$ python3 -q
>>> import numpy as np
>>> np.set_printoptions(precision=1, suppress=True, linewidth=140)
>>> rd = lambda a: np.round(a, 1) + 0
>>> m1 = np.loadtxt("run10.csv", delimiter=",")
>>> m1
array([[23., 22., 25.,  5.,  4.,  9., 32., 23., 12.],
       [21., 18., 24.,  9.,  6., 15., 36., 21., 21.],
       [ 3.,  2.,  3.,  1.,  0.,  1.,  4.,  3.,  2.],
       [10., 16., 13.,  0.,  6.,  6., 16., 10.,  3.],
       [13., 26., 20.,  1., 14., 15., 28., 13.,  9.],
       [ 9.,  6., 11.,  7.,  4., 11., 20.,  9., 16.],
       [ 5.,  4.,  7.,  5.,  4.,  9., 14.,  5., 12.]])
>>> np.linalg.cond(m1) > 100
np.True_
>>> np.argsort(-np.linalg.norm(m1, axis=0).round(6), kind="stable")[:3]
array([6, 2, 1])
>>> rd(np.linalg.norm(m1, 2) / np.linalg.norm(m1))
np.float64(1.0)
>>> [round(float(x), 1) for x in np.linalg.svd(m1, compute_uv=False)[:3]]
[110.3, 20.3, 14.1]
>>> E = np.loadtxt("data.csv", delimiter=",")
>>> E
array([[ 0.,  3.,  3., -3., -3.,  3.,  2.],
       [ 3.,  0.,  3.,  3., -3., -3.,  3.],
       [ 3.,  3.,  0.,  3.,  3., -3., -3.],
       [-3.,  3.,  3.,  0.,  3.,  3., -3.],
       [-3., -3.,  3.,  3.,  0.,  3.,  3.],
       [ 3., -3., -3.,  3.,  3.,  0.,  3.],
       [ 2.,  3., -3., -3.,  3.,  3.,  0.]])
>>> evals, V = np.linalg.eigh(E)
>>> rd(np.linalg.eigvalsh(E @ E))
array([  0. ,   0.1,  31.9,  55.2,  62.9, 103.1, 114.8])
>>> rd(V.T @ V)
array([[1., 0., 0., 0., 0., 0., 0.],
       [0., 1., 0., 0., 0., 0., 0.],
       [0., 0., 1., 0., 0., 0., 0.],
       [0., 0., 0., 1., 0., 0., 0.],
       [0., 0., 0., 0., 1., 0., 0.],
       [0., 0., 0., 0., 0., 1., 0.],
       [0., 0., 0., 0., 0., 0., 1.]])
>>> rd(np.linalg.svd(E, compute_uv=False))
array([10.7, 10.2,  7.9,  7.4,  5.6,  0.4,  0.2])
>>> rd(evals.sum()), np.trace(E)
(np.float64(0.0), np.float64(0.0))
>>> rd(V.T @ E @ V)
array([[-10.7,   0. ,   0. ,   0. ,   0. ,   0. ,   0. ],
       [  0. , -10.2,   0. ,   0. ,   0. ,   0. ,   0. ],
       [  0. ,   0. ,  -0.4,   0. ,   0. ,   0. ,   0. ],
       [  0. ,   0. ,   0. ,   0.2,   0. ,   0. ,   0. ],
       [  0. ,   0. ,   0. ,   0. ,   5.6,   0. ,   0. ],
       [  0. ,   0. ,   0. ,   0. ,   0. ,   7.4,   0. ],
       [  0. ,   0. ,   0. ,   0. ,   0. ,   0. ,   7.9]])
